$ python3 -q
>>> import numpy as np
>>> import numpy.linalg as la
>>> np.set_printoptions(suppress=True, linewidth=140)
>>> K = np.loadtxt("case13.csv", delimiter=",")
>>> K
array([[0., 3., 1., 1.],
       [3., 0., 3., 1.],
       [1., 3., 0., 3.],
       [1., 1., 3., 0.]])
>>> # symmetric
>>> w, V = la.eigh(K)
>>> x = np.array([6, 6, -4, 3])
>>> np.round(V * np.abs(w) @ V.T, 3)
array([[2.49 , 0.076, 1.865, 1.148],
       [0.076, 3.869, 0.739, 1.865],
       [1.865, 0.739, 3.869, 0.076],
       [1.148, 1.865, 0.076, 2.49 ]])
>>> round(x @ K @ x / (x @ x), 3), round(w[0], 3), round(float(w[-1]), 3)
(np.float64(0.247), np.float64(-4.236), 6.123)
>>> w, V = la.eigh(K)
>>> np.round(V @ np.diag(w) @ V.T, 3) + 0
array([[0., 3., 1., 1.],
       [3., 0., 3., 1.],
       [1., 3., 0., 3.],
       [1., 1., 3., 0.]])
>>> np.round(V.T @ K @ V, 3) + 0
array([[-4.236,  0.   ,  0.   ,  0.   ],
       [ 0.   , -2.123,  0.   ,  0.   ],
       [ 0.   ,  0.   ,  0.236,  0.   ],
       [ 0.   ,  0.   ,  0.   ,  6.123]])
>>> np.unique(w.round(6) + 0, return_counts=True)[1]
array([1, 1, 1, 1])
>>> w.sum(), np.trace(K)
(np.float64(0.0), np.float64(0.0))
>>> O = K.astype(float).copy()
>>> for j in range(4):
...     O[:, j] -= O[:, :j] @ (O[:, :j].T @ O[:, j])
...     O[:, j] /= la.norm(O[:, j])
... 
>>> np.round(O.T @ K, 3) + 0
array([[ 3.317,  1.206,  3.618,  1.809],
       [ 0.   ,  4.189,  0.391,  2.344],
       [ 0.   ,  0.   ,  2.399, -1.443],
       [ 0.   ,  0.   ,  0.   ,  0.39 ]])
>>> w, V = la.eig(K)
>>> np.round(np.sort(la.eigvals(K.T)), 3)
array([-4.236, -2.123,  0.236,  6.123])
>>> np.round(K @ V[:, 0] - w[0] * V[:, 0], 3) + 0
array([0., 0., 0., 0.])
